$ python3 -q
>>> import numpy as np
>>> np.set_printoptions(precision=3, suppress=True, linewidth=100, sign=" ")
>>> feats = np.load("x.npy")
>>> feats
array([[ 0, -2, -1,  2, -9],
       [ 1, -1, -2,  3, -6],
       [-3,  3, -3,  5, -3],
       [ 1, -2,  0, -2, -3],
       [ 0,  0,  0,  0,  0],
       [ 0,  0,  0,  0,  0],
       [-1,  0, -1,  4, -6],
       [ 1, -2,  0, -2, -3],
       [-1, -3,  1, -1, -2],
       [-3,  3, -3,  5, -3],
       [-1, -3,  1, -1, -2],
       [ 0, -4,  1,  1, -5],
       [ 0,  0,  0,  0,  0],
       [-1,  0, -1,  4, -6],
       [-2,  1, -1,  2, -3],
       [ 0,  0, -2,  1, -3],
       [ 1, -1,  0,  2, -3],
       [ 1, -2,  0, -2, -3],
       [-1, -3,  1, -1, -2],
       [-1,  2, -2,  3,  0],
       [-1, -3,  1, -1, -2],
       [-1, -1, -1,  0, -6],
       [ 0,  0,  0,  0,  0],
       [ 1, -2,  0, -2, -3],
       [ 0, -5,  1, -3, -5],
       [ 0,  0,  0,  0,  0],
       [-1,  2, -2,  3,  0],
       [ 0,  0,  0,  0,  0]])
>>> dist = np.linalg.norm(feats[:, None] - feats[None], axis=-1)
>>> np.flatnonzero(dist[26] < dist.mean() / 2)
array([ 19,  26])
>>> dist[26]
array([ 10.   ,   7.   ,   4.359,   7.616,   4.243,   4.243,   6.481,   7.616,   7.348,   4.359,
         7.348,   8.66 ,   4.243,   6.481,   3.606,   4.243,   5.196,   7.616,   7.348,   0.   ,
         7.348,   7.416,   4.243,   7.616,  10.954,   4.243,   0.   ,   4.243])
>>> np.linalg.norm(feats, axis=1)
array([ 9.487,  7.141,  7.81 ,  4.243,  0.   ,  0.   ,  7.348,  4.243,  4.   ,  7.81 ,  4.   ,
        6.557,  0.   ,  7.348,  4.359,  3.742,  3.873,  4.243,  4.   ,  4.243,  4.   ,  6.245,
        0.   ,  4.243,  7.746,  0.   ,  4.243,  0.   ])
>>> dist[:5, :5]
array([[ 0.   ,  3.606,  9.11 ,  7.348,  9.487],
       [ 3.606,  0.   ,  6.782,  6.245,  7.141],
       [ 9.11 ,  6.782,  0.   ,  9.95 ,  7.81 ],
       [ 7.348,  6.245,  9.95 ,  0.   ,  4.243],
       [ 9.487,  7.141,  7.81 ,  4.243,  0.   ]])
>>> (dist + 1e9 * np.eye(28)).round(6).argmin(axis=1)
array([  1,   6,   9,   7,   5,   4,  13,   3,  10,   2,   8,   8,   4,   6,  15,  14,  15,   3,
         8,  26,   8,  15,   4,   3,   3,   4,  19,   4])
>>> np.unravel_index(dist.round(6).argmax(), dist.shape)
(np.int64(2), np.int64(24))
>>> G = np.cov(feats, rowvar=False)
>>> np.polyfit(feats[:, 2], feats[:, 0], 1)
array([ 0.408, -0.203])
>>> np.median(feats, axis=0)
array([ 0. , -0.5,  0. ,  0. , -3. ])
>>> np.linalg.eigvalsh(G)[::-1]
array([ 9.523,  6.444,  0.871,  0.536,  0.115])
>>> labels = feats[:, 3] > np.median(feats[:, 3])
>>> u = feats[labels].mean(axis=0) - feats[~labels].mean(axis=0)
>>> labels.astype(int)
array([ 1,  1,  1,  0,  0,  0,  1,  0,  0,  1,  0,  1,  0,  1,  1,  1,  1,  0,  0,  1,  0,  0,  0,
        0,  0,  0,  1,  0])
>>> Y = np.c_[feats[:, :2] @ np.array([[1, -1], [-2, -2]]), np.array([-3, 2, 2, 0, -1, -3, 0, -2, 3, 3, 3, -3, -3, 0, 0, 1, 2, 2, 1, -2, 2, -3, 2, 0, -3, 0, -3, -1])]
>>> Y
array([[ 4,  4, -3],
       [ 3,  1,  2],
       [-9, -3,  2],
       [ 5,  3,  0],
       [ 0,  0, -1],
       [ 0,  0, -3],
       [-1,  1,  0],
       [ 5,  3, -2],
       [ 5,  7,  3],
       [-9, -3,  3],
       [ 5,  7,  3],
       [ 8,  8, -3],
       [ 0,  0, -3],
       [-1,  1,  0],
       [-4,  0,  0],
       [ 0,  0,  1],
       [ 3,  1,  2],
       [ 5,  3,  2],
       [ 5,  7,  1],
       [-5, -3, -2],
       [ 5,  7,  2],
       [ 1,  3, -3],
       [ 0,  0,  2],
       [ 5,  3,  0],
       [10, 10, -3],
       [ 0,  0,  0],
       [-5, -3, -3],
       [ 0,  0, -1]])
>>> np.linalg.matrix_rank(np.c_[feats, Y])
np.int64(6)
